$ ipython --no-banner

In [1]: import numpy as np

In [2]: np.set_printoptions(precision=3, suppress=True, linewidth=100, floatmode="fixed")

In [3]: def rd(a):
   ...:     return np.round(a, 3) + 0
   ...: 

In [4]: mat = np.load("dump.npy")

In [5]: print(mat)
[[0 0 0 0]
 [0 2 0 0]
 [0 0 5 0]
 [0 0 0 4]]

In [6]: try:
   ...:     np.linalg.inv(mat)
   ...: except np.linalg.LinAlgError as e:
   ...:     print("failed:", e)
   ...: 
failed: Singular matrix

In [7]: print(rd(mat @ np.linalg.pinv(mat) @ mat))
[[0.000 0.000 0.000 0.000]
 [0.000 2.000 0.000 0.000]
 [0.000 0.000 5.000 0.000]
 [0.000 0.000 0.000 4.000]]

In [8]: print(rd(np.trace(np.linalg.pinv(mat) @ mat)))
3.0

In [9]: np.linalg.matrix_power(mat, 3)
Out[9]: 
array([[  0,   0,   0,   0],
       [  0,   8,   0,   0],
       [  0,   0, 125,   0],
       [  0,   0,   0,  64]])

In [10]: np.trace(mat)
Out[10]: np.int64(11)

In [11]: mat @ mat
Out[11]: 
array([[ 0,  0,  0,  0],
       [ 0,  4,  0,  0],
       [ 0,  0, 25,  0],
       [ 0,  0,  0, 16]])

In [12]: assert mat == mat.T
Traceback (most recent call last):
  Cell In[12], line 1
    assert mat == mat.T
ValueError: The truth value of an array with more than one element is ambiguous. Use a.any() or a.all()


In [13]: np.allclose(mat, mat.T)
Out[13]: True

In [14]: (mat + mat.T) / 2
Out[14]: 
array([[0.000, 0.000, 0.000, 0.000],
       [0.000, 2.000, 0.000, 0.000],
       [0.000, 0.000, 5.000, 0.000],
       [0.000, 0.000, 0.000, 4.000]])

In [15]: Uu, sig, vt = np.linalg.svd(mat)

In [16]: vecs = vt[:(sig > 1e-8).sum()]

In [17]: rng = np.random.default_rng(93)

In [18]: vec = mat[2] + -2 * mat[0] + rng.integers(2) * np.eye(4)[3]

In [19]: vec
Out[19]: array([0.000, 0.000, 5.000, 1.000])

In [20]: print(rd(np.linalg.norm(vec - vecs.T @ vecs @ vec)))
0.0

In [21]: np.linalg.matrix_rank(np.vstack([mat, vec]))
Out[21]: np.int64(3)

In [22]: np.allclose(vecs.T @ vecs @ vec, vec)
Out[22]: True

In [23]: np.diag(vecs.T @ vecs)
Out[23]: array([0.000, 1.000, 1.000, 1.000])

In [24]: vecs.T @ vecs
Out[24]: 
array([[0.000, 0.000, 0.000, 0.000],
       [0.000, 1.000, 0.000, 0.000],
       [0.000, 0.000, 1.000, 0.000],
       [0.000, 0.000, 0.000, 1.000]])

In [25]: rank = np.linalg.matrix_rank(mat)

In [26]: rank
Out[26]: np.int64(3)

In [27]: null = np.linalg.svd(mat)[2][rank:].T

In [28]: null[:, 0] / null[np.abs(null[:, 0]).round(6).argmax(), 0]
Out[28]: array([1.000, 0.000, 0.000, 0.000])

In [29]: [int(np.linalg.matrix_rank(mat[:i])) for i in range(1, len(mat) + 1)]
Out[29]: [0, 1, 2, 3]

In [30]: print([int(np.linalg.matrix_rank(np.delete(mat, i, axis=0))) for i in range(4)])
[3, 2, 2, 2]

In [31]: null.shape
Out[31]: (4, 1)

In [32]: print(np.prod(np.diag(mat)), rd(np.linalg.det(mat)))
0 0.0

In [33]: th = rng.uniform(0, 2 * np.pi, 34)

In [34]: O, _ = np.linalg.qr(np.array([[0.6, -1.1],
    ...:     [-1.7, 1.4],
    ...:     [-1.3, -1.2],
    ...:     [0.7, -0.3],
    ...:     [0.1, -0.1],
    ...:     [0.6, -0.3]]))

In [35]: arr = 5 * np.c_[np.cos(th), np.sin(th)] @ O.T

In [36]: print(rd(arr))
[[ 0.607 -2.845 -3.662  1.352  0.156  1.131]
 [ 1.764 -3.939 -1.611  1.451  0.243  1.270]
 [ 2.024 -4.063 -0.898  1.404  0.256  1.245]
 [-1.244 -0.059 -4.786  0.602 -0.033  0.426]
 [-0.395  2.584  3.912 -1.300 -0.137 -1.077]
 [-1.613  3.838  1.965 -1.462 -0.233 -1.272]
 [ 1.968 -4.043 -1.065  1.418  0.254  1.254]
 [-2.314  2.380 -3.704 -0.307 -0.183 -0.368]
 [-0.767  3.031  3.451 -1.386 -0.169 -1.167]
 [-1.545  3.786  2.115 -1.464 -0.229 -1.270]
 [-1.252  3.536  2.687 -1.454 -0.208 -1.246]
 [ 1.051  0.407  4.790 -0.713  0.011 -0.527]
 [-1.647  0.731 -4.647  0.333 -0.083  0.187]
 [-2.517  3.774 -1.557 -1.013 -0.257 -0.952]
 [-2.019  4.062  0.912 -1.405 -0.256 -1.246]
 [ 2.102 -1.777  4.168  0.059  0.148  0.155]
 [ 1.623 -0.680  4.662 -0.351  0.080 -0.203]
 [-2.038  4.068  0.854 -1.400 -0.257 -1.243]
 [-0.575  2.806  3.702 -1.345 -0.153 -1.123]
 [ 1.646 -0.728  4.648 -0.334  0.083 -0.188]
 [-2.496  3.104 -2.874 -0.639 -0.223 -0.647]
 [ 2.341 -2.467  3.623  0.345  0.188  0.400]
 [-1.688  3.890  1.795 -1.458 -0.238 -1.272]
 [-1.397  3.666  2.415 -1.462 -0.219 -1.261]
 [-0.002 -2.055 -4.296  1.178  0.100  0.958]
 [ 2.522 -3.287  2.592  0.732  0.233  0.724]
 [ 1.120  0.285  4.792 -0.674  0.019 -0.492]
 [ 2.289 -4.080  0.062  1.293  0.265  1.168]
 [ 1.341 -0.123  4.770 -0.542  0.045 -0.372]
 [-1.696  0.833 -4.616  0.297 -0.090  0.155]
 [-2.442  2.844 -3.216 -0.515 -0.209 -0.543]
 [-0.370 -1.519 -4.559  1.039  0.063  0.827]
 [ 2.384 -4.030  0.523  1.220  0.265  1.114]
 [-2.462  2.929 -3.110 -0.555 -0.214 -0.576]]

In [37]: print(rd(np.trace(np.linalg.pinv(arr) @ arr)))
2.0
